$ ipython --no-banner

In [1]: import numpy as np

In [2]: from numpy import linalg as LA

In [3]: np.set_printoptions(precision=4, suppress=True, linewidth=120, sign=" ")

In [4]: W0 = np.loadtxt("w.csv", delimiter=",")

In [5]: W0
Out[5]: 
array([[ 1.    ,  0.5   ,  0.25  ,  0.125 ,  0.0625],
       [ 0.5   ,  1.    ,  0.5   ,  0.25  ,  0.125 ],
       [ 0.25  ,  0.5   ,  1.    ,  0.5   ,  0.25  ],
       [ 0.125 ,  0.25  ,  0.5   ,  1.    ,  0.5   ],
       [ 0.0625,  0.125 ,  0.25  ,  0.5   ,  1.    ]])

In [6]: # symmetric

In [7]: proj = np.triu(np.array([[-2, -1, -2, -2, -1],
   ...:     [0, 1, -1, 2, -1],
   ...:     [1, 1, 0, 0, 0],
   ...:     [-1, 1, 2, -2, 0],
   ...:     [-1, -1, 0, 0, -2]]), 1) + np.eye(5)

In [8]: other = proj @ W0 @ LA.inv(proj)

In [9]: proj @ W0 - W0 @ proj
Out[9]: 
array([[-1.3125, -1.625 , -1.25  , -2.75  , -1.125 ],
       [-0.0625,  0.375 ,  1.75  ,  0.    ,  1.25  ],
       [ 0.    ,  0.25  ,  1.    , -0.5   ,  0.75  ],
       [ 0.    ,  0.125 ,  0.5   , -0.25  ,  0.375 ],
       [ 0.    ,  0.0625,  0.25  , -0.125 ,  0.1875]])

In [10]: np.trace(other), np.trace(W0)
Out[10]: (np.float64(5.0), np.float64(5.0))

In [11]: LA.matrix_rank(other)
Out[11]: np.int64(5)

In [12]: other
Out[12]: 
array([[-0.3125, -2.4375, -6.5625,  0.625 , -5.3125],
       [ 0.4375,  1.3125,  2.4375, -0.5   ,  1.625 ],
       [ 0.25  ,  0.75  ,  2.25  , -0.5   ,  1.25  ],
       [ 0.125 ,  0.375 ,  1.125 ,  0.5   ,  1.    ],
       [ 0.0625,  0.1875,  0.5625,  0.25  ,  1.25  ]])

In [13]: round(LA.det(other), 4)
Out[13]: np.float64(0.3164)
